% python3 -q
>>> import numpy as np
>>> import numpy.linalg as la
>>> np.set_printoptions(precision=2, suppress=True, linewidth=160, legacy="1.25")
>>> data = np.array([[-1, 5, 5, 5], [4, 2, -5, 1], [4, 4, 2, 4], [0, -2, -3, -4]])
>>> out = data / la.norm(data, axis=1, keepdims=True)
>>> cov = out @ out.T
>>> cov
array([[ 1.  , -0.24,  0.73, -0.96],
       [-0.24,  1.  ,  0.37,  0.19],
       [ 0.73,  0.37,  1.  , -0.77],
       [-0.96,  0.19, -0.77,  1.  ]])
>>> cov[2]
array([ 0.73,  0.37,  1.  , -0.77])
>>> (np.abs(cov) > 0.9).astype(int)
array([[1, 0, 0, 1],
       [0, 1, 0, 0],
       [0, 0, 1, 0],
       [1, 0, 0, 1]])
>>> la.norm(out, axis=1)
array([1., 1., 1., 1.])
>>> x = np.ones(4)
>>> for _ in range(5):
...     x = cov @ x
...     x /= la.norm(x)
...     print(round(x @ cov @ x, 2))
... 
1.83
2.32
2.56
2.63
2.64
>>> x
array([ 0.58,  0.02,  0.56, -0.59])
>>> print(np.round(la.eigvalsh(cov)[-1], 2))
2.65
>>> np.einsum("ii->", data)
-1
>>> np.einsum("ij,ji->", data, data)
37
>>> round(float(la.eigvals(data).sum().real), 2)
-1.0
>>> q, Rm = la.qr(data)
>>> np.round(q.T @ q, 2) + 0
array([[1., 0., 0., 0.],
       [0., 1., 0., 0.],
       [0., 0., 1., 0.],
       [0., 0., 0., 1.]])
>>> print(round(float(abs(Rm[0, 0])), 2), np.round(la.norm(data[:, 0]), 2))
5.74 5.74
>>> Rm
array([[ 5.74,  3.31, -2.96,  2.61],
       [ 0.  , -6.17, -6.29, -6.87],
       [ 0.  ,  0.  , -3.84, -1.19],
       [ 0.  ,  0.  ,  0.  , -1.62]])
>>> K = np.loadtxt("test0.csv", delimiter=",")
>>> K
array([[ 0.32, -0.01, -0.45, -0.11],
       [-0.01,  0.8 , -0.1 ,  0.39],
       [-0.45, -0.1 ,  0.66,  0.1 ],
       [-0.11,  0.39,  0.1 ,  0.22]])
>>> # rows and columns are dependent
>>> out = np.array([[-5, -5], [1, -1]])
>>> basis = np.kron(out, K)
>>> la.matrix_rank(basis)
4
>>> basis
array([[-1.59,  0.07,  2.26,  0.54, -1.59,  0.07,  2.26,  0.54],
       [ 0.07, -4.01,  0.48, -1.93,  0.07, -4.01,  0.48, -1.93],
       [ 2.26,  0.48, -3.3 , -0.5 ,  2.26,  0.48, -3.3 , -0.5 ],
       [ 0.54, -1.93, -0.5 , -1.09,  0.54, -1.93, -0.5 , -1.09],
       [ 0.32, -0.01, -0.45, -0.11, -0.32,  0.01,  0.45,  0.11],
       [-0.01,  0.8 , -0.1 ,  0.39,  0.01, -0.8 ,  0.1 , -0.39],
       [-0.45, -0.1 ,  0.66,  0.1 ,  0.45,  0.1 , -0.66, -0.1 ],
       [-0.11,  0.39,  0.1 ,  0.22,  0.11, -0.39, -0.1 , -0.22]])
>>> np.allclose(K[:-1].T @ la.lstsq(K[:-1].T, K[-1])[0], K[-1])
True
>>> print(np.round(np.trace(la.pinv(K) @ K), 2))
2.0
>>> K @ la.pinv(K) @ K
array([[ 0.32, -0.01, -0.45, -0.11],
       [-0.01,  0.8 , -0.1 ,  0.39],
       [-0.45, -0.1 ,  0.66,  0.1 ],
       [-0.11,  0.39,  0.1 ,  0.22]])
